>>> import numpy as np
>>> np.set_printoptions(precision=3, suppress=True, linewidth=160, floatmode="fixed")
>>> M = np.loadtxt("case18.csv", delimiter=",")
>>> M
array([[ 0.600, -1.543, -0.400, -0.400],
       [-1.600,  8.078,  0.000,  2.000],
       [ 1.800, -3.249, -0.200, -0.800],
       [-0.400, -3.580, -1.300, -0.900],
       [ 0.900, -2.715,  0.000, -0.700],
       [-1.400,  2.009, -1.000,  0.500],
       [ 1.100, -6.474,  1.700, -1.600],
       [-1.000,  0.070,  1.800,  0.000],
       [-0.100,  0.460, -0.200,  0.100],
       [ 0.100, -2.957,  0.200, -0.700],
       [ 0.100,  3.421, -2.000,  0.900],
       [-0.600, -0.812,  0.100, -0.200],
       [-0.100,  4.463,  0.600,  1.100],
       [ 1.500,  3.970, -0.600,  1.000],
       [ 0.400, -5.391, -0.200, -1.300],
       [-2.200, -4.413,  0.500, -1.100],
       [-1.600, -1.717, -0.100, -0.400],
       [ 0.700, -5.436, -1.400, -1.300],
       [-0.400, -7.987, -1.200, -2.000],
       [ 0.400, -3.953, -1.300, -1.000]])
>>> r0, v = M[6], M[15]
>>> np.round(r0 @ r0, 3)
np.float64(48.573)
>>> np.round(r0 @ v, 3)
np.float64(28.76)
>>> p = (r0 @ v) / (r0 @ r0) * r0
>>> round(float((v - p) @ r0), 3)
0.0
>>> v - p
array([-2.851, -0.580, -0.507, -0.153])
>>> p
array([ 0.651, -3.833,  1.007, -0.947])
>>> d = np.linalg.norm(M[:, None] - M[None], axis=-1)
>>> (d + 1e9 * np.eye(20)).round(6).argmin(axis=1)
array([ 4, 12,  4, 19,  9,  8, 14, 11, 11,  4, 13, 16, 13, 10, 17,  3, 11, 14, 17,  3])
>>> arr = np.load("data.npy")
>>> arr
array([[-2, -1],
       [ 0,  1],
       [ 2,  3],
       [ 4,  5]])
>>> B = arr[0, 0] * arr[1:] - np.outer(arr[1:, 0], arr[0])
>>> B
array([[ 0, -2],
       [ 0, -4],
       [ 0, -6]])
>>> np.linalg.matrix_rank(B), np.linalg.matrix_rank(arr)
(np.int64(1), np.int64(2))
>>> r = np.linalg.matrix_rank(B)
>>> r
np.int64(1)
>>> ns = np.linalg.svd(B)[2][r:].T
>>> [int(np.linalg.matrix_rank(B[:i])) for i in range(1, len(B) + 1)]
[1, 1, 1]
>>> np.allclose(B @ ns, 0)
True
>>> [int(np.linalg.matrix_rank(B[:, :j + 1])) for j in range(2)]
[0, 1]
>>> np.linalg.matrix_rank(B.T @ B), np.linalg.matrix_rank(B @ B.T)
(np.int64(1), np.int64(1))
>>> ns[:, 0] / ns[np.abs(ns[:, 0]).round(6).argmax(), 0]
array([1.000, 0.000])
>>> B @ ns
array([[0.000],
       [0.000],
       [0.000]])
>>> data = np.loadtxt("test7.csv", delimiter=",")
>>> data
array([[5.000, 5.000, 0.000],
       [1.000, 1.000, 0.000],
       [0.000, 0.000, 0.000]])
>>> # row 0 dominates
>>> G = data.T @ data
>>> (data @ data.T).shape
(3, 3)
>>> np.linalg.matrix_rank(G)
np.int64(1)
>>> np.diag(G)
array([26.000, 26.000,  0.000])
>>> B = np.array([[-8, 7, -5], [-3, 1, 0]])
>>> basis = np.kron(B, data)
>>> basis.shape
(6, 9)
>>> np.linalg.matrix_rank(basis)
np.int64(2)
>>> x0 = np.array([3, 1, 2])
>>> data @ np.ones(3)
array([10.000,  2.000,  0.000])
>>> (data * x0).sum(axis=1)
array([20.000,  4.000,  0.000])
>>> data @ (2 * x0)
array([40.000,  8.000,  0.000])
>>> np.sign((data @ x0).round(6))
array([1.000, 1.000, 0.000])
>>> np.round(np.linalg.det(data), 3)
np.float64(0.0)
>>> np.trace(data)
np.float64(6.0)
>>> (data + data.T) / 2
array([[5.000, 3.000, 0.000],
       [3.000, 1.000, 0.000],
       [0.000, 0.000, 0.000]])
>>> data @ data
array([[30.000, 30.000,  0.000],
       [ 6.000,  6.000,  0.000],
       [ 0.000,  0.000,  0.000]])
>>> np.sort(np.abs(np.linalg.eigvals(data)))
array([0.000, 0.000, 6.000])
>>> np.linalg.matrix_power(data, 4)
array([[1080.000, 1080.000,    0.000],
       [ 216.000,  216.000,    0.000],
       [   0.000,    0.000,    0.000]])
>>> Uu, sigma, VT = np.linalg.svd(data)
>>> np.argmax(sigma[:-1] / (sigma[1:] + 1e-6)) + 1
np.int64(1)
>>> sigma.round(3) + 0
array([7.211, 0.000, 0.000])
>>> B = Uu[:, :1] @ np.diag(sigma[:1]) @ VT[:1]
>>> B
array([[5.000, 5.000, 0.000],
       [1.000, 1.000, 0.000],
       [0.000, 0.000, 0.000]])
>>> round(float(np.abs(data - B).max()), 3)
0.0
>>> round(float(np.linalg.norm(data - B) / np.linalg.norm(data)), 3)
0.0
>>> np.linalg.matrix_rank(B)
np.int64(1)
>>> X = np.load("x.npy")
>>> X
array([[0, 0],
       [1, 0]])
>>> Uu, sigma, VT = np.linalg.svd(X, full_matrices=False)
>>> np.abs(Uu[:, 0]).round(6).argmax()
np.int64(1)
>>> np.abs(VT[0])
array([1.000, 0.000])
>>> VT @ VT.T
array([[1.000, 0.000],
       [0.000, 1.000]])
>>> Uu.shape, sigma.shape, VT.shape
((2, 2), (2,), (2, 2))
>>> sigma / sigma[0]
array([1.000, 0.000])
>>> np.cumsum(sigma ** 2) / np.sum(sigma ** 2)
array([1.000, 1.000])
>>> sigma
array([1.000, 0.000])
>>> Uu.T @ Uu
array([[1.000, 0.000],
       [0.000, 1.000]])
>>> x0 = np.array([0, 2])
>>> a = np.maximum(X @ x0, 0)
>>> np.tanh(X @ x0)
array([0.000, 0.000])
>>> r0 = np.array([5, 0])
>>> np.correlate(X[1], X[0], "full")
array([0, 0, 0])
>>> np.array([np.convolve(row, r0, "same") for row in X])
array([[0, 0],
       [5, 0]])
>>> m1 = np.loadtxt("run7.csv", delimiter=",")
>>> m1
array([[ -2.000,  -5.000,   2.000,  -2.000,  -2.000],
       [ 10.000,  25.000, -10.000,  10.000,  10.000],
       [  8.000,  20.000,  -8.000,   8.000,   8.000],
       [-14.000, -35.000,  14.000, -14.000, -14.000],
       [  4.000,  10.000,  -4.000,   4.000,   4.000]])
>>> # rank 1
>>> round(float(np.linalg.norm(m1[2], 1)), 3), np.round(np.linalg.norm(m1[2], np.inf), 3)
(52.0, np.float64(20.0))
>>> round(float(np.linalg.norm(m1, "nuc")), 3)
62.41
>>> np.linalg.norm(m1, axis=0)
array([19.494, 48.734, 19.494, 19.494, 19.494])
>>> np.round(np.linalg.norm(m1, 2) / np.linalg.norm(m1), 3)
np.float64(1.0)
>>> r = np.linalg.matrix_rank(m1)
>>> r
np.int64(1)
>>> ns = np.linalg.svd(m1)[2][r:].T
>>> np.allclose(m1 @ ns, 0)
True
>>> np.round(m1 @ ns, 3) + 0
array([[0.000, 0.000, 0.000, 0.000],
       [0.000, 0.000, 0.000, 0.000],
       [0.000, 0.000, 0.000, 0.000],
       [0.000, 0.000, 0.000, 0.000],
       [0.000, 0.000, 0.000, 0.000]])
>>> mat = np.load("layer11.npy")
>>> mat
array([[ 0.653, -4.181,  1.392, -4.328],
       [ 0.058, -3.386,  2.433, -2.057],
       [-0.986, -2.754,  1.417, -3.659],
       [-2.753, -4.044, -5.382,  5.734],
       [-1.168, -3.551, -4.855,  4.868],
       [ 1.081, -1.948, -5.091,  6.743],
       [-0.819, -3.563, -3.922,  5.423],
       [-2.310, -4.526, -4.659,  4.736],
       [-1.600, -4.350, -6.270,  6.072],
       [-0.405, -4.499,  2.867, -3.749],
       [ 0.550, -4.459,  2.978, -3.322],
       [-2.084, -4.486, -5.355,  4.999],
       [-3.063, -4.828, -4.185,  6.948],
       [-1.527, -3.015, -5.251,  4.909],
       [-1.380, -4.420, -6.187,  5.482]])
>>> Ac = (mat - mat.mean(axis=0)) / mat.std(axis=0)
>>> np.argwhere(np.abs(Ac) > 2)
array([[5, 1]])
>>> Ac.std(axis=0)
array([1.000, 1.000, 1.000, 1.000])
>>> beta = np.linalg.lstsq(np.delete(Ac, 0, axis=1), Ac[:, 0])[0]
>>> np.round(1 - np.var(Ac[:, 0] - np.delete(Ac, 0, axis=1) @ beta), 3)
np.float64(0.567)
>>> beta
array([ 0.471,  0.393, -0.207])
>>> rng = np.random.default_rng(805504)
>>> B = mat + rng.integers(-2, 3, (15, 2)) @ rng.integers(-2, 3, (2, 4))
>>> B
array([[  4.653,  -5.181,   3.392,  -3.328],
       [ -3.942,  -1.386,  -1.567,  -2.057],
       [  3.014,  -2.754,   1.417,  -1.659],
       [ -4.753,  -1.044, -11.382,   7.734],
       [  2.832,  -7.551,   3.145,   2.868],
       [  1.081,  -0.948,  -7.091,   7.743],
       [ -2.819,  -4.563,  -1.922,   3.423],
       [ -0.310,  -4.526,  -4.659,   5.736],
       [  2.400,  -6.350,  -2.270,   6.072],
       [ -4.405,  -1.499,  -3.133,  -2.749],
       [  0.550,  -2.459,  -1.022,  -1.322],
       [  1.916,  -7.486,   0.645,   3.999],
       [ -5.063,  -3.828,  -6.185,   6.948],
       [  0.473,  -3.015,  -5.251,   5.909],
       [  2.620,  -6.420,  -2.187,   5.482]])
>>> np.round(np.linalg.svd(B - mat, compute_uv=False), 3) + 0
array([20.568,  8.121,  0.000,  0.000])
>>> B - mat
array([[ 4.000, -1.000,  2.000,  1.000],
       [-4.000,  2.000, -4.000,  0.000],
       [ 4.000,  0.000,  0.000,  2.000],
       [-2.000,  3.000, -6.000,  2.000],
       [ 4.000, -4.000,  8.000, -2.000],
       [ 0.000,  1.000, -2.000,  1.000],
       [-2.000, -1.000,  2.000, -2.000],
       [ 2.000,  0.000,  0.000,  1.000],
       [ 4.000, -2.000,  4.000,  0.000],
       [-4.000,  3.000, -6.000,  1.000],
       [ 0.000,  2.000, -4.000,  2.000],
       [ 4.000, -3.000,  6.000, -1.000],
       [-2.000,  1.000, -2.000,  0.000],
       [ 2.000,  0.000,  0.000,  1.000],
       [ 4.000, -2.000,  4.000,  0.000]])
>>> np.abs(B - mat).sum(axis=1)
array([ 8.000, 10.000,  6.000, 13.000, 18.000,  4.000,  7.000,  3.000, 10.000, 14.000,  8.000, 14.000,  5.000,  3.000, 10.000])
>>> np.linalg.matrix_rank(B - mat, tol=1e-8)
np.int64(2)
>>> G = B.T @ B
>>> round(np.trace(G), 3), round((B ** 2).sum(), 3)
(np.float64(1138.446), np.float64(1138.446))
>>> np.linalg.matrix_rank(G)
np.int64(4)
>>> np.linalg.eigvalsh(G)[::-1]
array([713.005, 314.172,  84.275,  26.993])
>>> (B @ B.T).shape
(15, 15)
>>> G
array([[ 147.956,  -53.323,  120.561,  -28.474],
       [ -53.323,  306.277,   75.753, -194.718],
       [ 120.561,   75.753,  318.132, -264.864],
       [ -28.474, -194.718, -264.864,  366.081]])
